>>> import numpy as np
>>> from numpy import linalg as LA
>>> np.set_printoptions(suppress=True, linewidth=120)
>>> A2 = np.array([[-1.7, -0.1],
...     [0.8, 1.6],
...     [0.0, -0.1],
...     [1.0, 0.8],
...     [0.5, 2.5],
...     [-1.4, -0.3],
...     [0.5, -0.4]])
>>> cent = np.array([[-0.7, 1.1, 1.3, 0.6, -0.6], [-1.1, 0.0, -0.2, 0.0, -0.1]])
>>> E = A2 @ cent
>>> E.round(2)
array([[ 1.3 , -1.87, -2.19, -1.02,  1.03],
       [-2.32,  0.88,  0.72,  0.48, -0.64],
       [ 0.11,  0.  ,  0.02,  0.  ,  0.01],
       [-1.58,  1.1 ,  1.14,  0.6 , -0.68],
       [-3.1 ,  0.55,  0.15,  0.3 , -0.55],
       [ 1.31, -1.54, -1.76, -0.84,  0.87],
       [ 0.09,  0.55,  0.73,  0.3 , -0.26]])
>>> # looks like rank 2
>>> A2 = E / np.sqrt((E ** 2).mean(axis=1, keepdims=True))
>>> LA.matrix_rank(A2) == LA.matrix_rank(E)
np.True_
>>> np.round(LA.norm(A2, axis=1), 2)
array([2.24, 2.24, 2.24, 2.24, 2.24, 2.24, 2.24])
>>> A2[3].round(2)
array([-1.46,  1.02,  1.06,  0.56, -0.63])
>>> arr = np.load("w.npy")
>>> arr
array([[0, 3, 4, 3],
       [3, 0, 1, 4],
       [4, 1, 2, 5],
       [3, 4, 5, 4]])
>>> Q, vecs = LA.qr(arr[:, :1])[0], LA.qr(arr[:, 1:])[0]
>>> sv = LA.svd(Q.T @ vecs, compute_uv=False)
>>> round(LA.norm(Q @ Q.T - vecs @ vecs.T, 2), 2)
np.float64(1.0)
>>> rng = np.random.default_rng(99)
>>> labels = rng.permutation(4)
>>> labels
array([0, 2, 3, 1])
>>> A2 = arr[labels][:, labels]
>>> np.diag(A2)
array([0, 2, 4, 0])
>>> np.round(np.sort(np.abs(LA.eigvals(A2))), 2)
array([ 0.1 ,  1.34,  4.72, 12.16])
>>> np.allclose(A2, arr)
False
>>> evals, vecs = LA.eig(arr)
>>> np.round(np.sort(LA.eigvals(arr.T)), 2)
array([-4.72, -1.34, -0.1 , 12.16])
>>> np.round(arr @ vecs[:, 0] - evals[0] * vecs[:, 0], 2) + 0
array([0., 0., 0., 0.])
>>> evals.round(2)
array([12.16, -4.72, -1.34, -0.1 ])
>>> np.round(np.sort(LA.eigvals(LA.inv(arr))), 2)
array([-9.63, -0.75, -0.21,  0.08])
>>> np.round(np.sort(LA.eigvals(arr @ arr)), 2)
array([  0.01,   1.8 ,  22.25, 147.94])
